>>> import numpy as np
>>> np.set_printoptions(suppress=True, linewidth=120)
>>> r0 = np.array([3, 7, 2])
>>> W0 = r0[np.abs(np.subtract.outer(np.arange(3), np.arange(3)))]
>>> W0
array([[3, 7, 2],
       [7, 3, 7],
       [2, 7, 3]])
>>> # symmetric, so the eigenvalues are real
>>> hat = np.triu(np.array([[0, 4, 6], [0, 1, 6], [3, 1, 0]]), 1) + np.eye(3)
>>> A2 = hat @ W0 @ np.linalg.inv(hat)
>>> np.linalg.matrix_rank(A2)
np.int64(3)
>>> hat @ W0 - W0 @ hat
array([[ 40.,  42., -14.],
       [ 12.,  14., -42.],
       [  0.,  -8., -54.]])
>>> C = np.array([[0.4, 0.9, -0.3, -0.8]])
>>> rng = np.random.default_rng(99448)
>>> mat = np.array([[1],
...     [0],
...     [1],
...     [3],
...     [0],
...     [1],
...     [3],
...     [1],
...     [1],
...     [0],
...     [3],
...     [2],
...     [3],
...     [3],
...     [2],
...     [0],
...     [2],
...     [2],
...     [0],
...     [1]]) @ C + 0.1 * rng.normal(size=(20, 4))
>>> mat.round(1) + 0
array([[ 0.5,  0.9, -0.2, -0.9],
       [-0.1,  0.1,  0.1,  0. ],
       [ 0.5,  0.9, -0.3, -0.7],
       [ 1. ,  2.6, -0.8, -2.3],
       [-0.2,  0.1,  0. ,  0.1],
       [ 0.3,  0.9, -0.4, -0.9],
       [ 1.4,  2.7, -1.1, -2.5],
       [ 0.5,  1. , -0.3, -0.9],
       [ 0.4,  1. , -0.3, -0.9],
       [-0.1,  0. , -0.1, -0.1],
       [ 1.2,  2.5, -0.9, -2.5],
       [ 0.8,  1.8, -0.8, -1.5],
       [ 1.1,  2.7, -0.8, -2.5],
       [ 1.1,  2.6, -0.9, -2.3],
       [ 0.6,  1.9, -0.6, -1.6],
       [ 0. , -0.1, -0.1,  0. ],
       [ 1. ,  1.8, -0.6, -1.6],
       [ 0.9,  1.6, -0.4, -1.5],
       [ 0.2, -0.1,  0. ,  0.1],
       [ 0.3,  0.9, -0.5, -0.8]])
>>> x = np.array([-2, 6, -5, -7])
>>> rhs = mat @ x
>>> np.round(np.linalg.solve(mat.T @ mat, mat.T @ rhs), 1)
array([-2.,  6., -5., -7.])
>>> np.round(np.linalg.pinv(mat) @ mat, 1) + 0
array([[1., 0., 0., 0.],
       [0., 1., 0., 0.],
       [0., 0., 1., 0.],
       [0., 0., 0., 1.]])
>>> rhs = rhs + 0.1 * rng.normal(size=20)
>>> rhs.round(1) + 0
array([11.6,  0.4, 10.4, 34.1,  0. , 13.1, 36.3, 12.7, 12.9,  1.3, 34.7, 23.4, 35.6, 34.1, 24.2,  0. , 23.2, 20.8,
       -2.1, 12.9])
>>> b, *_ = np.linalg.lstsq(mat, rhs)
>>> [round(float(np.linalg.norm(np.linalg.solve(mat.T @ mat + lam * np.eye(4), mat.T @ rhs))), 2) for lam in (0, 1, 10, 100)]
[10.78, 9.01, 8.28, 4.77]
>>> b.round(1)
array([-2.3,  6.1, -4.9, -7.1])
>>> C2 = np.cov(mat, rowvar=False)
>>> np.round(np.corrcoef(mat.T), 1)
array([[ 1. ,  1. , -0.9, -1. ],
       [ 1. ,  1. , -1. , -1. ],
       [-0.9, -1. ,  1. ,  1. ],
       [-1. , -1. ,  1. ,  1. ]])
>>> np.round(np.linalg.eigvalsh(C2)[::-1], 1) + 0
array([2.2, 0. , 0. , 0. ])
